>>> import numpy as np
>>> from numpy import linalg as LA
>>> np.set_printoptions(precision=2, suppress=True, linewidth=160, sign=" ")
>>> def rnd(a):
...     return np.round(a, 2) + 0
... 
>>> W0 = np.loadtxt("arr.csv", delimiter=",")
>>> print(W0)
[[ 2.96  1.33  5.33]
 [ 1.5  -5.95 -1.95]
 [-2.23 -4.1  -0.1 ]
 [-1.72 -8.47 -4.47]
 [ 2.41 -4.92 -0.92]
 [ 0.36 -6.09 -2.09]
 [-2.79 -5.7  -1.7 ]
 [-3.67 -6.17 -2.17]
 [ 4.23 -4.05 -0.05]
 [-2.18 -3.26  0.74]
 [ 4.19 -0.66  3.34]
 [ 1.74 -7.04 -3.04]
 [-3.14 -9.3  -5.3 ]
 [-0.69 -5.8  -1.8 ]
 [-2.62 -7.9  -3.9 ]
 [ 6.44 -0.63  3.37]
 [ 6.46 -2.75  1.25]
 [ 1.47  0.92  4.92]
 [ 0.76 -1.97  2.03]
 [-6.02 -8.08 -4.08]
 [-2.49 -1.39  2.61]]
>>> cen = W0 - W0.mean(axis=1)
Traceback (most recent call last):
  File "<python-input-6>", line 1, in <module>
    cen = W0 - W0.mean(axis=1)
          ~~~^~~~~~~~~~~~~~~~~
ValueError: operands could not be broadcast together with shapes (21,3) (21,) 
>>> cen = W0 - W0.mean(axis=0)
>>> U, sig, Vh = LA.svd(cen, full_matrices=False)
>>> print((np.sign(U[:, 0]) == np.sign(U[0, 0])).astype(int))
[ 1  0  0  0  1  0  0  0  1  1  1  0  0  0  0  1  1  1  1  0  1]
>>> print(rnd(Vh[0] * np.sign(Vh[0, np.abs(Vh[0]).argmax()])))
[ 0.55  0.59  0.59]
>>> print(rnd(sig))
[ 22.42  10.93   0.  ]
>>> print(LA.matrix_rank(cen))
2
>>> print(np.abs(Vh[0]).argmax())
1
>>> print(rnd(np.abs(Vh[-1])))
[ 0.    0.71  0.71]
>>> print(np.abs(U[:, 0]).argmax())
0
>>> lab = W0[:, 2] > np.median(W0[:, 2])
>>> r0 = W0[lab].mean(axis=0) - W0[~lab].mean(axis=0)
>>> print(((W0 - W0.mean(axis=0)) @ r0 > 0).astype(int))
[ 1  0  0  0  1  0  0  0  1  1  1  0  0  0  0  1  1  1  1  0  1]
>>> print(rnd((((W0 - W0.mean(axis=0)) @ r0 > 0) == lab).mean()))
0.9
>>> print(rnd(r0))
[ 3.29  5.2   5.2 ]
>>> def softmax(z):
...     e = np.exp(z - z.max(axis=-1, keepdims=True))
...     return e / e.sum(axis=-1, keepdims=True)
... 
>>> print(rnd(softmax(W0).sum(axis=1)))
[ 1.  1.  1.  1.  1.  1.  1.  1.  1.  1.  1.  1.  1.  1.  1.  1.  1.  1.  1.  1.  1.]
>>> print(rnd(softmax(W0[11])))
[ 0.99  0.    0.01]
>>> scores = W0 @ W0.T / np.sqrt(3)
>>> print(softmax(scores).round(6).argmax(axis=1))
[  0  12  19  12  12  12  12  19  16  19  15  12  12  12  12  15  16   0  15  19  19]
>>> print(rnd(softmax(scores)[11] @ W0))
[-3.09 -9.27 -5.27]
>>> feats = np.array([[-1.33, -0.19, -0.59, -0.18],
...     [0.3, -1.1, 0.7, 0.8],
...     [-1.5, 0.1, -0.3, -0.1]])
>>> feats @ feats
Traceback (most recent call last):
  File "<python-input-28>", line 1, in <module>
    feats @ feats
    ~~~~~~^~~~~~~
ValueError: matmul: Input operand 1 has a mismatch in its core dimension 0, with gufunc signature (n?,k),(k,m?)->(n?,m?) (size 3 is different from 4)
>>> gram = feats.T @ feats
>>> print(rnd(LA.eigvalsh(gram)[::-1]))
[ 4.95  1.92  0.1   0.  ]
>>> A2 = feats / np.sqrt((feats ** 2).mean(axis=1, keepdims=True))
>>> print(rnd(feats - feats.mean(axis=1, keepdims=True)))
[[-0.76  0.38 -0.02  0.39]
 [ 0.12 -1.28  0.52  0.62]
 [-1.05  0.55  0.15  0.35]]
>>> print(LA.matrix_rank(feats - feats.mean(axis=1, keepdims=True)))
3
>>> print(LA.matrix_rank(A2) == LA.matrix_rank(feats))
True
>>> A2 = np.c_[W0[:, :2] @ np.array([[-4, 1], [1, -2]]), np.array([0, 1, 1, 0, 2, 2, 2, 0, 0, 0, 0, 3, 3, 3, 0, 1, 1, 2, 0, 0, 3])]
>>> print(rnd(A2))
[[-10.51   0.3    0.  ]
 [-11.95  13.4    1.  ]
 [  4.82   5.97   1.  ]
 [ -1.59  15.22   0.  ]
 [-14.56  12.25   2.  ]
 [ -7.53  12.54   2.  ]
 [  5.46   8.61   2.  ]
 [  8.51   8.67   0.  ]
 [-20.97  12.33   0.  ]
 [  5.46   4.34   0.  ]
 [-17.42   5.51   0.  ]
 [-14.    15.82   3.  ]
 [  3.26  15.46   3.  ]
 [ -3.04  10.91   3.  ]
 [  2.58  13.18   0.  ]
 [-26.39   7.7    1.  ]
 [-28.59  11.96   1.  ]
 [ -4.96  -0.37   2.  ]
 [ -5.01   4.7    0.  ]
 [ 16.    10.14   0.  ]
 [  8.57   0.29   3.  ]]
>>> print(rnd(LA.lstsq(W0, A2[:, 0])[0]))
[-4.  1.  0.]
>>> print(rnd(LA.norm(A2 - W0 @ LA.lstsq(W0, A2)[0], axis=0)))
[ 0.    0.    5.29]
>>> print(LA.matrix_rank(A2))
3
>>> print(rnd(LA.norm(LA.qr(W0)[0].T @ A2, axis=0) ** 2 / ((A2 ** 2).sum(axis=0) + 1e-12)))
[ 1.   1.   0.5]
>>> print(LA.matrix_rank(np.c_[W0, A2]))
4
>>> A = np.array([[0, 0, 0], [0, 0, 0], [0, 5, -4], [0, 5, -4]])
>>> w1 = np.array([[2, -1, 0], [0, 2, 0], [-1, -2, -2]])
>>> c = np.array([-1, 3, -8])
>>> act = np.maximum(A @ w1 + c, 0)
>>> print((act > 0).astype(int))
[[ 0  1  0]
 [ 0  1  0]
 [ 1  1  0]
 [ 1  1  0]]
>>> C = np.array([[3, -2, -5], [2, 3, -3], [-1, -3, -4]])
>>> print(act @ C)
[[  6   9  -9]
 [  6   9  -9]
 [ 51  57 -78]
 [ 51  57 -78]]
>>> print((act @ C).round(6).argmax(axis=1))
[ 1  1  1  1]
>>> r = LA.matrix_rank(A)
>>> print(r)
1
>>> ns = LA.svd(A)[2][r:].T
>>> print(ns.shape)
(3, 2)
>>> print(LA.matrix_rank(A.T @ A), LA.matrix_rank(A @ A.T))
1 1
>>> U, sig, Vh = LA.svd(A)
>>> print(np.argmax(sig[:-1] / (sig[1:] + 1e-6)) + 1)
1
>>> print(rnd(sig))
[ 9.06  0.    0.  ]
>>> A2 = U[:, :1] @ np.diag(sig[:1]) @ Vh[:1]
>>> print(LA.matrix_rank(A2))
1
>>> print(rnd(A2))
[[ 0.  0.  0.]
 [ 0.  0.  0.]
 [ 0.  5. -4.]
 [ 0.  5. -4.]]
>>> m1 = np.loadtxt("dump.csv", delimiter=",")
>>> print(m1)
[[-2.  4. -2. -1.  2. -1.]
 [ 4. -4.  6.  2. -2.  3.]
 [-4. -4. -4. -2. -2. -2.]
 [-3.  6. -3.  1. -2.  1.]
 [ 6. -6.  9. -2.  2. -3.]
 [-6. -6. -6.  2.  2.  2.]]
>>> print(rnd(softmax(m1).sum(axis=1)))
[ 1.  1.  1.  1.  1.  1.]
>>> print(rnd(softmax(m1[3])))
[ 0.    0.99  0.    0.01  0.    0.01]
>>> print(rnd(softmax(m1[3] + -1)))
[ 0.    0.99  0.    0.01  0.    0.01]
>>> scores = m1 @ m1.T / np.sqrt(6)
>>> print(rnd(softmax(scores)[3] @ m1))
[-3.  6. -3.  1. -2.  1.]
>>> rng = np.random.default_rng(162)
>>> lab = rng.permutation(6)
>>> print(lab)
[ 5  3  2  0  4  1]
>>> A2 = m1[lab][:, lab]
>>> print(rnd(LA.det(A2)), rnd(LA.det(m1[lab])))
-4500.0 4500.0
>>> print(np.diag(A2))
[ 2.  1. -4. -2.  2. -4.]
>>> print(rnd(np.sort(np.abs(LA.eigvals(A2)))))
[ 2.53  2.53  3.95  3.95  5.37  8.37]
>>> print(np.trace(A2))
-5.0
>>> E = np.load("case3.npy")
>>> print(E)
[[-29.21  -5.66 -20.95]
 [-22.72  -4.99 -14.06]
 [-16.48  -4.5   -7.85]
 [-14.51  -4.38  -6.04]
 [ -9.94  -4.13  -2.27]
 [ -6.94  -3.9   -0.43]
 [ -5.05  -3.57   0.24]
 [ -4.74  -3.48   0.3 ]
 [ -2.82  -2.61   0.32]
 [  0.25   0.28   0.  ]
 [  0.33   0.37   0.01]
 [  0.62   0.72   0.02]
 [  9.13  10.64   3.81]
 [ 14.35  16.28   7.67]
 [ 16.24  18.24   9.19]
 [ 29.17  31.01  20.76]
 [ 33.21  34.8   24.62]
 [ 43.42  44.11  34.72]]
>>> D = LA.norm(E[:, None] - E[None], axis=-1)
>>> print(np.unravel_index(D.round(6).argmax(), D.shape))
(np.int64(0), np.int64(17))
>>> print(rnd(D[:5, :5]))
[[  0.     9.49  18.3   20.98  26.88]
 [  9.49   0.     8.82  11.49  17.41]
 [ 18.3    8.82   0.     2.68   8.6 ]
 [ 20.98  11.49   2.68   0.     5.93]
 [ 26.88  17.41   8.6    5.93   0.  ]]
>>> cen = (E - E.mean(axis=0)) / E.std(axis=0)
>>> print(cen.std(axis=0))
[ 1.  1.  1.]
>>> c = LA.lstsq(np.delete(cen, 0, axis=1), cen[:, 0])[0]
>>> print(np.abs(c).argmax())
1
>>> ang = np.radians(15)
>>> R = np.eye(3)
>>> R[0, 0] = R[2, 2] = np.cos(ang)
>>> R[0, 2], R[2, 0] = -np.sin(ang), np.sin(ang)
>>> print(rnd(R))
[[ 0.97  0.   -0.26]
 [ 0.    1.    0.  ]
 [ 0.26  0.    0.97]]
>>> A2 = E @ R.T
>>> print(np.allclose(E @ E.T, A2 @ A2.T))
True
>>> print(rnd(LA.svd(E, compute_uv=False)), rnd(LA.svd(A2, compute_uv=False)))
[ 117.95   23.96    9.64] [ 117.95   23.96    9.64]
>>> P = E @ LA.solve(E.T @ E, E.T)
>>> print(np.allclose(P @ P, P))
True
>>> print(rnd(LA.eigvalsh(P)))
[ 0.  0.  0.  0.  0.  0.  0.  0.  0.  0.  0.  0.  0.  0.  0.  1.  1.  1.]
>>> print(rnd(np.diag(P)))
[ 0.57  0.27  0.16  0.15  0.16  0.14  0.11  0.1   0.04  0.    0.    0.    0.09  0.12  0.13  0.2   0.25  0.51]
>>> print(rnd(np.trace(P)))
3.0
>>> K = np.array([[7, 0, 0, 0], [-4, 4, 0, 0], [-9, 7, -9, 0], [1, 6, 8, 6]])
>>> vec = np.array([2, 0, 2, 2])
>>> target = K @ vec
>>> print(target)
[ 14  -8 -36  30]
>>> print(rnd(LA.solve(K, K[:, 3])))
[ 0.  0.  0.  1.]
>>> print(rnd(LA.solve(K, target)))
[ 2.  0.  2.  2.]
>>> P = np.triu(np.array([[-3, -2, 2, -1], [1, -1, -3, 0], [-2, -3, 0, 3], [-1, 2, 3, -3]]), 1) + np.eye(4)
>>> A2 = P @ K @ LA.inv(P)
>>> print(A2)
[[  -4.   -8.  -42.  116.]
 [  23.   29.   68. -181.]
 [  -6.   13.   66. -186.]
 [   1.    8.   30.  -83.]]
>>> print(P @ K - K @ P)
[[-11.  14. -40.   1.]
 [ 27. -29.  47.  -4.]
 [  3.   0.  63.  36.]
 [  0.   2.  16. -23.]]
>>> print(rnd(LA.det(A2)))
-1512.0
>>> r0 = np.array([-1, -5, -5, 5])
>>> A2 = K + np.outer(r0, np.eye(4)[3])
>>> print(LA.matrix_rank(A2 - K))
1
>>> print(rnd(LA.det(A2) / LA.det(K)), rnd(1 + LA.solve(K, r0)[3]))
3.76 3.76
>>> vec = np.array([2, 2, -1, 2])
>>> print(K @ vec)
[ 14   0   5  18]
>>> print(K @ (2 * vec))
[ 28   0  10  36]
>>> print(np.einsum("ij,j->i", K, vec))
[ 14   0   5  18]
>>> print((K * vec).sum(axis=1))
[ 14   0   5  18]
>>> mat = np.array([[-2, -1, 0], [1, 2, 3], [4, 5, 6]])
>>> print(rnd(np.abs(LA.eigvals(mat)).max()))
8.2
>>> assert mat == mat.T
Traceback (most recent call last):
  File "<python-input-120>", line 1, in <module>
    assert mat == mat.T
           ^^^^^^^^^^^^
ValueError: The truth value of an array with more than one element is ambiguous. Use a.any() or a.all()
>>> mat.inv()
Traceback (most recent call last):
  File "<python-input-121>", line 1, in <module>
    mat.inv()
    ^^^^^^^
AttributeError: 'numpy.ndarray' object has no attribute 'inv'
>>> print(rnd(LA.det(mat)))
0.0
>>> X = np.load("run10.npy")
>>> print(X)
[[ -1.48  -6.83  -2.96]
 [ -0.23  -1.19  -0.56]
 [  1.83   8.27   3.69]
 [  1.07   4.84   2.15]
 [ -0.61  -3.    -1.32]
 [  0.56   2.58   1.18]
 [ -0.75  -3.24  -1.46]
 [ -0.04   0.07   0.05]
 [ -2.    -8.92  -3.91]
 [ -1.49  -6.74  -3.04]
 [  1.16   5.27   2.34]
 [ -2.62 -11.34  -5.04]
 [ -1.51  -6.79  -3.01]]
>>> cen = X - X.mean(axis=0)
>>> U, sig, Vh = LA.svd(cen, full_matrices=False)
>>> print(rnd(sig ** 2 / (sig ** 2).sum()))
[ 1.  0.  0.]
>>> print(rnd(sig))
[ 23.35   0.14   0.1 ]
>>> print(rnd(cen.mean(axis=0)))
[ 0.  0.  0.]
>>> print(np.searchsorted(np.cumsum(sig ** 2) / (sig ** 2).sum(), 0.9) + 1)
1
